$ python3 -q
>>> import numpy as np
>>> from numpy import linalg as LA
>>> np.set_printoptions(precision=1, suppress=True, linewidth=140, floatmode="fixed")
>>> A = np.loadtxt("block13.csv", delimiter=",")
>>> A
array([[0.0, 0.0, 0.0, 0.0],
       [0.0, 0.0, 1.0, 0.0],
       [0.0, 1.0, 0.0, 0.0],
       [0.0, 0.0, 0.0, 0.0]])
>>> # rows 0 and 3 are equal
>>> Uu, sig, Vh = LA.svd(A)
>>> np.argmax(sig[:-1] / (sig[1:] + 1e-6)) + 1
np.int64(2)
>>> sig
array([1.0, 1.0, 0.0, 0.0])
>>> A2 = Uu[:, :2] @ np.diag(sig[:2]) @ Vh[:2]
>>> LA.matrix_rank(A2)
np.int64(2)
>>> LA.matrix_rank(A, rtol=0.05)
np.int64(2)
>>> A2
array([[0.0, 0.0, 0.0, 0.0],
       [0.0, 0.0, 1.0, 0.0],
       [0.0, 1.0, 0.0, 0.0],
       [0.0, 0.0, 0.0, 0.0]])
>>> np.abs(A - A2).max()
np.float64(0.0)
>>> np.sort(LA.eigvals(A).real)
array([-1.0,  0.0,  0.0,  1.0])
>>> evals, evecs = LA.eigh(A)
>>> np.unique(evals.round(6) + 0, return_counts=True)[1]
array([1, 2, 1])
>>> np.round(evecs.T @ A @ evecs, 1) + 0
array([[-1.0,  0.0,  0.0,  0.0],
       [ 0.0,  0.0,  0.0,  0.0],
       [ 0.0,  0.0,  0.0,  0.0],
       [ 0.0,  0.0,  0.0,  1.0]])
>>> np.abs(evecs[:, -1])
array([0.0, 0.7, 0.7, 0.0])
>>> LA.eigvalsh(A + 3 * np.eye(4))
array([2.0, 3.0, 3.0, 4.0])
>>> np.round(evecs @ np.diag(evals) @ evecs.T, 1) + 0
array([[0.0, 0.0, 0.0, 0.0],
       [0.0, 0.0, 1.0, 0.0],
       [0.0, 1.0, 0.0, 0.0],
       [0.0, 0.0, 0.0, 0.0]])
>>> np.abs(evecs[:, -1]).round(6).argmax()
np.int64(1)
>>> LA.pinv(A)
array([[0.0, 0.0, 0.0, 0.0],
       [0.0, 0.0, 1.0, 0.0],
       [0.0, 1.0, 0.0, 0.0],
       [0.0, 0.0, 0.0, 0.0]])
>>> LA.norm(A, axis=0)
array([0.0, 1.0, 1.0, 0.0])
>>> A @ A.T
array([[0.0, 0.0, 0.0, 0.0],
       [0.0, 1.0, 0.0, 0.0],
       [0.0, 0.0, 1.0, 0.0],
       [0.0, 0.0, 0.0, 0.0]])
>>> A[:, 0] @ A[:, 2]
np.float64(0.0)
>>> K = np.array([[0, -3, 2, 3], [3, 0, 4, -5], [-2, -4, 0, -3], [-3, 5, 3, 0]])
>>> K
array([[ 0, -3,  2,  3],
       [ 3,  0,  4, -5],
       [-2, -4,  0, -3],
       [-3,  5,  3,  0]])
>>> rng = np.random.default_rng(4039)
>>> z = rng.permutation(4)
>>> z
array([1, 2, 3, 0])
>>> A2 = K[z][:, z]
>>> np.allclose(A2, K)
False
>>> np.trace(A2)
np.int64(0)
>>> np.diag(A2)
array([0, 0, 0, 0])
>>> G = K.T @ K
>>> np.diag(G)
array([22, 50, 29, 43])
>>> np.allclose(G, G.T)
True
>>> G
array([[ 22,  -7,   3,  -9],
       [ -7,  50,   9,   3],
       [  3,   9,  29, -14],
       [ -9,   3, -14,  43]])
>>> A2 = K / LA.norm(K, axis=1, keepdims=True)
>>> G = A2 @ A2.T
>>> np.argwhere(np.triu(np.abs(G) > 0.95, 1))
array([], shape=(0, 2), dtype=int64)
>>> x0 = np.array([3, -1, 0, -3])
>>> x0 @ K @ x0
np.int64(0)
>>> np.round(LA.eigvals(K).real, 1) + 0
array([0.0, 0.0, 0.0, 0.0])
>>> LA.svd(K, compute_uv=False)
array([7.4, 7.4, 4.2, 4.2])
>>> q = LA.solve(np.eye(4) - K, np.eye(4) + K)
>>> np.round(q @ q.T, 1) + 0
array([[1.0, 0.0, 0.0, 0.0],
       [0.0, 1.0, 0.0, 0.0],
       [0.0, 0.0, 1.0, 0.0],
       [0.0, 0.0, 0.0, 1.0]])
>>> round(LA.det(q), 1)
np.float64(1.0)
>>> E = np.array([[-3.5, 0.4, 0.7], [-4.0, 1.8, 0.6], [4.0, 0.7, 0.7]])
>>> E
array([[-3.5,  0.4,  0.7],
       [-4.0,  1.8,  0.6],
       [ 4.0,  0.7,  0.7]])
>>> x0 = np.array([-1, 1, -2])
>>> rhs = E @ x0
>>> coef, lr = np.zeros(3), 1 / LA.norm(E, 2) ** 2
>>> for i in range(12):
...     coef -= lr * E.T @ (E @ coef - rhs)
...     if i % 2 == 0: print(i, round(LA.norm(E @ coef - rhs), 1))
... 
0 1.4
2 1.3
4 1.3
6 1.3
8 1.2
10 1.2
>>> round(LA.cond(E), 1)
np.float64(11.4)
>>> coef
array([-1.0,  0.1, -0.2])
>>> x0 = np.array([2, 1, 2])
>>> a = np.maximum(E @ x0, 0)
>>> E * (a > 1e-9)[:, None]
array([[-0.0,  0.0,  0.0],
       [-0.0,  0.0,  0.0],
       [ 4.0,  0.7,  0.7]])
>>> C = np.sign(np.array([[0, -3, 2], [3, 2, 3], [-2, -2, 3]]))
>>> A2 = (np.tril(C, -1) + np.eye(3)) @ (np.triu(C, 1) + np.eye(3))
>>> evals = np.array([-2, 9, -2])
>>> data = np.rint(A2 * evals @ LA.inv(A2)) + 0
>>> data
array([[ 9.0,  0.0, 11.0],
       [ 0.0, -2.0,  0.0],
       [ 0.0,  0.0, -2.0]])
>>> q, evecs = LA.qr(data[:, :1])[0], LA.qr(data[:, 1:])[0]
>>> sig = LA.svd(q.T @ evecs, compute_uv=False)
>>> sig
array([1.0])
>>> (sig > 0.9).sum()
np.int64(1)
>>> round(LA.eigvals(data).sum().real, 1)
np.float64(5.0)
>>> np.einsum("ii->", data)
np.float64(5.0)
>>> np.round(LA.det(data.T), 1)
np.float64(36.0)
>>> round(float(LA.det(data[::-1])), 1)
-36.0
>>> A2 = np.array([[1, 1], [1, -1]])
>>> m1 = np.kron(A2, np.kron(A2, A2))[rng.permutation(8)][:4]
>>> m1
array([[ 1,  1, -1, -1, -1, -1,  1,  1],
       [ 1, -1,  1, -1,  1, -1,  1, -1],
       [ 1,  1,  1,  1, -1, -1, -1, -1],
       [ 1,  1,  1,  1,  1,  1,  1,  1]])
>>> np.round(LA.norm(m1), 1)
np.float64(5.7)
>>> m1 - m1[0]
array([[ 0,  0,  0,  0,  0,  0,  0,  0],
       [ 0, -2,  2,  0,  2,  0,  0, -2],
       [ 0,  0,  2,  2,  0,  0, -2, -2],
       [ 0,  0,  2,  2,  2,  2,  0,  0]])
>>> np.abs(m1).max()
np.int64(1)
>>> m1.sum(axis=1)
array([0, 0, 0, 8])
>>> np.unravel_index(np.abs(m1).argmax(), m1.shape)
(np.int64(0), np.int64(0))
>>> m1[:, 8]
Traceback (most recent call last):
  File "<python-input-81>", line 1, in <module>
    m1[:, 8]
    ~~^^^^^^
IndexError: index 8 is out of bounds for axis 1 with size 8
>>> LA.matrix_rank(m1)
np.int64(4)
>>> np.count_nonzero(m1)
np.int64(32)
>>> W1 = np.array([[-3, -2, -1, -3, 3, 3],
...     [2, -3, 1, -1, 0, -2],
...     [3, 1, -1, 0, -3, 3],
...     [-2, -2, 1, 1, 2, -1],
...     [3, 0, -3, -1, -2, 0],
...     [0, 0, 3, -2, 2, 1],
...     [-1, 1, 0, -3, -3, 1],
...     [-1, 3, 2, 0, -1, 3]])
>>> coef = np.array([-1, 2, -1, 2, -2, 2])
>>> hid = np.maximum(m1 @ W1 + coef, 0)
>>> (hid > 0).astype(int)
array([[0, 1, 1, 0, 0, 1],
       [1, 1, 0, 0, 0, 1],
       [0, 0, 0, 1, 1, 0],
       [0, 0, 1, 0, 0, 1]])
>>> LA.matrix_rank(hid)
np.int64(4)
>>> C = np.array([[0, 0, 0],
...     [3, -1, -3],
...     [3, -3, 0],
...     [3, -1, 0],
...     [0, 3, -3],
...     [3, 1, 2]])
>>> (hid @ C).round(6).argmax(axis=1)
array([0, 0, 0, 0])
>>> feats = np.loadtxt("run14.csv", delimiter=",")
>>> feats
array([[-8.0, -7.0,  1.0,  5.0],
       [ 0.0,  5.0,  2.0, -4.0],
       [ 0.0,  4.0,  3.0, -2.0],
       [ 0.0,  3.0,  2.0,  4.0]])
>>> (feats + feats.T) / 2
array([[-8.0, -3.5,  0.5,  2.5],
       [-3.5,  5.0,  3.0, -0.5],
       [ 0.5,  3.0,  3.0,  0.0],
       [ 2.5, -0.5,  0.0,  4.0]])
>>> (feats - feats.T) / 2
array([[ 0.0, -3.5,  0.5,  2.5],
       [ 3.5,  0.0, -1.0, -3.5],
       [-0.5,  1.0,  0.0, -2.0],
       [-2.5,  3.5,  2.0,  0.0]])
>>> round(float(np.abs(LA.eigvals(feats)).max()), 1)
8.0
>>> assert feats == feats.T
Traceback (most recent call last):
  File "<python-input-96>", line 1, in <module>
    assert feats == feats.T
           ^^^^^^^^^^^^^^^^
ValueError: The truth value of an array with more than one element is ambiguous. Use a.any() or a.all()
>>> np.allclose(feats, feats.T)
False
>>> np.trace(feats)
np.float64(4.0)
>>> x0 = np.array([1, 1, 2, 1])
>>> rhs = feats @ x0
>>> rhs
array([-8.0,  5.0,  8.0, 11.0])
>>> np.round(LA.solve(feats, feats[:, 2]), 1) + 0
array([0.0, 0.0, 1.0, 0.0])
>>> LA.solve(feats, rhs + feats[:, 1])
array([1.0, 2.0, 2.0, 1.0])
>>> z = rng.integers(0, 3, 3)
>>> X = np.array([[8, 0, 4], [-3, -2, -8], [7, -2, -9]]) * (z[:, None] == z)
>>> X
array([[ 8,  0,  0],
       [-3, -2,  0],
       [ 0,  0, -9]])
>>> # triangular: eigenvalues sit on the diagonal
>>> np.sort(np.abs(LA.eigvals(X)))
array([2.0, 8.0, 9.0])
>>> LA.matrix_power(X, 4)
array([[ 4096,     0,     0],
       [-1224,    16,     0],
       [    0,     0,  6561]])
>>> round(LA.det(X), 1)
np.float64(144.0)
>>> np.allclose(X @ X.T, X.T @ X)
False
